$ python -q
>>> import numpy as np
>>> np.set_printoptions(suppress=True, linewidth=160)
>>> E = np.loadtxt("arr.csv", delimiter=",")
>>> E
array([[ 0.,  0.,  3.,  2.,  0.],
       [ 3.,  0.,  2.,  0.,  2.],
       [ 2.,  1.,  0.,  2.,  0.],
       [ 0.,  0.,  0., -1.,  0.],
       [ 0.,  0.,  0.,  2.,  0.]])
>>> left, sv, Vt = np.linalg.svd(E)
>>> sv.round(2) + 0
array([5.06, 3.31, 2.61, 0.83, 0.  ])
>>> Y = left[:, :4] @ np.diag(sv[:4]) @ Vt[:4]
>>> Y.round(2) + 0
array([[ 0.,  0.,  3.,  2.,  0.],
       [ 3.,  0.,  2.,  0.,  2.],
       [ 2.,  1.,  0.,  2.,  0.],
       [ 0.,  0.,  0., -1.,  0.],
       [ 0.,  0.,  0.,  2.,  0.]])
>>> np.round(np.abs(E - Y).max(), 2)
np.float64(0.0)
>>> np.round(np.linalg.matrix_power(E, 4), 2)
array([[48., 24., 27., 70.,  0.],
       [59., 16., 90., 76., 18.],
       [42.,  9., 64., 26., 16.],
       [ 0.,  0.,  0.,  1.,  0.],
       [ 0.,  0.,  0., -2.,  0.]])
>>> np.allclose(E @ E.T, E.T @ E)
False
>>> np.round(np.abs(np.linalg.eigvals(E)).max(), 2)
np.float64(3.28)
>>> (E - E.T) / 2
array([[ 0. , -1.5,  0.5,  1. ,  0. ],
       [ 1.5,  0. ,  0.5,  0. ,  1. ],
       [-0.5, -0.5,  0. ,  1. ,  0. ],
       [-1. ,  0. , -1. ,  0. , -1. ],
       [ 0. , -1. ,  0. ,  1. ,  0. ]])
>>> (E + E.T) / 2
array([[ 0. ,  1.5,  2.5,  1. ,  0. ],
       [ 1.5,  0. ,  1.5,  0. ,  1. ],
       [ 2.5,  1.5,  0. ,  1. ,  0. ],
       [ 1. ,  0. ,  1. , -1. ,  1. ],
       [ 0. ,  1. ,  0. ,  1. ,  0. ]])
>>> np.round(np.linalg.det(E), 2)
np.float64(0.0)
>>> np.allclose(E, E.T)
False
>>> E @ E
array([[ 6.,  3.,  0.,  4.,  0.],
       [ 4.,  2.,  9., 14.,  0.],
       [ 3.,  0.,  8.,  2.,  2.],
       [ 0.,  0.,  0.,  1.,  0.],
       [ 0.,  0.,  0., -2.,  0.]])
>>> t3 = np.stack([E, -1 * E, E[::-1]])
>>> np.einsum("bij,cij->bc", t3, t3)
array([[ 44., -44.,  17.],
       [-44.,  44., -17.],
       [ 17., -17.,  44.]])
>>> np.linalg.matrix_rank(t3.reshape(3, -1))
np.int64(2)
>>> r = np.linalg.matrix_rank(E)
>>> r
np.int64(4)
>>> ns = np.linalg.svd(E)[2][r:].T
>>> np.allclose(E @ ns, 0)
True
>>> ns.shape
(5, 1)
>>> [int(np.linalg.matrix_rank(E[:i])) for i in range(1, len(E) + 1)]
[1, 2, 3, 4, 4]
>>> np.round(E @ ns, 2) + 0
array([[0.],
       [0.],
       [0.],
       [0.],
       [0.]])
>>> round(float(np.linalg.det(E.T)), 2)
-0.0
>>> np.round(np.linalg.eigvals(E), 2)
array([ 3.28+0.j  , -1.64+0.24j, -1.64-0.24j,  0.  +0.j  , -1.  +0.j  ])
>>> np.einsum("ij,ji->", E, E)
np.float64(17.0)
>>> round(np.linalg.det(E[::-1]), 2)
np.float64(0.0)
>>> np.round(np.linalg.det(2 * E), 2), round(np.linalg.det(E), 2)
(np.float64(0.0), np.float64(0.0))
>>> J = np.loadtxt("dump.csv", delimiter=",")
>>> J
array([[ -2.,   7.,   9., -10.,  -1., -11.,  -5.,  -8., -11.],
       [  7.,  -8.,   0.,  -6.,  -2., -11.,  -1.,  14.,   3.],
       [  9.,   0., -14.,  -1.,   7., -16., -10.,  13.,  -2.],
       [-10.,  -6.,  -1.,  -6.,   3.,   6., -10.,   2.,   2.],
       [ -1.,  -2.,   7.,   3., -16.,   0., -10.,  -3.,  10.],
       [-11., -11., -16.,   6.,   0.,  -8.,   2.,  -5.,  12.],
       [ -5.,  -1., -10., -10., -10.,   2.,  14.,  -5.,   2.],
       [ -8.,  14.,  13.,   2.,  -3.,  -5.,  -5.,   4.,   0.],
       [-11.,   3.,  -2.,   2.,  10.,  12.,   2.,   0.,  12.]])
>>> evals, evecs = np.linalg.eigh(J)
>>> np.round(evecs.T @ evecs, 2) + 0
array([[1., 0., 0., 0., 0., 0., 0., 0., 0.],
       [0., 1., 0., 0., 0., 0., 0., 0., 0.],
       [0., 0., 1., 0., 0., 0., 0., 0., 0.],
       [0., 0., 0., 1., 0., 0., 0., 0., 0.],
       [0., 0., 0., 0., 1., 0., 0., 0., 0.],
       [0., 0., 0., 0., 0., 1., 0., 0., 0.],
       [0., 0., 0., 0., 0., 0., 1., 0., 0.],
       [0., 0., 0., 0., 0., 0., 0., 1., 0.],
       [0., 0., 0., 0., 0., 0., 0., 0., 1.]])
>>> np.round(evecs.T @ J @ evecs, 2) + 0
array([[-36.42,   0.  ,   0.  ,   0.  ,   0.  ,   0.  ,   0.  ,   0.  ,   0.  ],
       [  0.  , -25.21,   0.  ,   0.  ,   0.  ,   0.  ,   0.  ,   0.  ,   0.  ],
       [  0.  ,   0.  , -20.56,   0.  ,   0.  ,   0.  ,   0.  ,   0.  ,   0.  ],
       [  0.  ,   0.  ,   0.  , -16.79,   0.  ,   0.  ,   0.  ,   0.  ,   0.  ],
       [  0.  ,   0.  ,   0.  ,   0.  ,  -9.93,   0.  ,   0.  ,   0.  ,   0.  ],
       [  0.  ,   0.  ,   0.  ,   0.  ,   0.  ,   5.85,   0.  ,   0.  ,   0.  ],
       [  0.  ,   0.  ,   0.  ,   0.  ,   0.  ,   0.  ,  15.54,   0.  ,   0.  ],
       [  0.  ,   0.  ,   0.  ,   0.  ,   0.  ,   0.  ,   0.  ,  26.25,   0.  ],
       [  0.  ,   0.  ,   0.  ,   0.  ,   0.  ,   0.  ,   0.  ,   0.  ,  37.28]])
>>> np.round(np.abs(evecs[:, -1]), 2)
array([0.41, 0.26, 0.37, 0.14, 0.01, 0.47, 0.33, 0.27, 0.45])
>>> np.round(np.linalg.eigvalsh(J @ J), 2)
array([  34.21,   98.63,  241.56,  281.88,  422.81,  635.64,  688.84, 1326.6 , 1389.84])
>>> np.round(np.linalg.eigvalsh(J + -1 * np.eye(9)), 2)
array([-37.42, -26.21, -21.56, -17.79, -10.93,   4.85,  14.54,  25.25,  36.28])
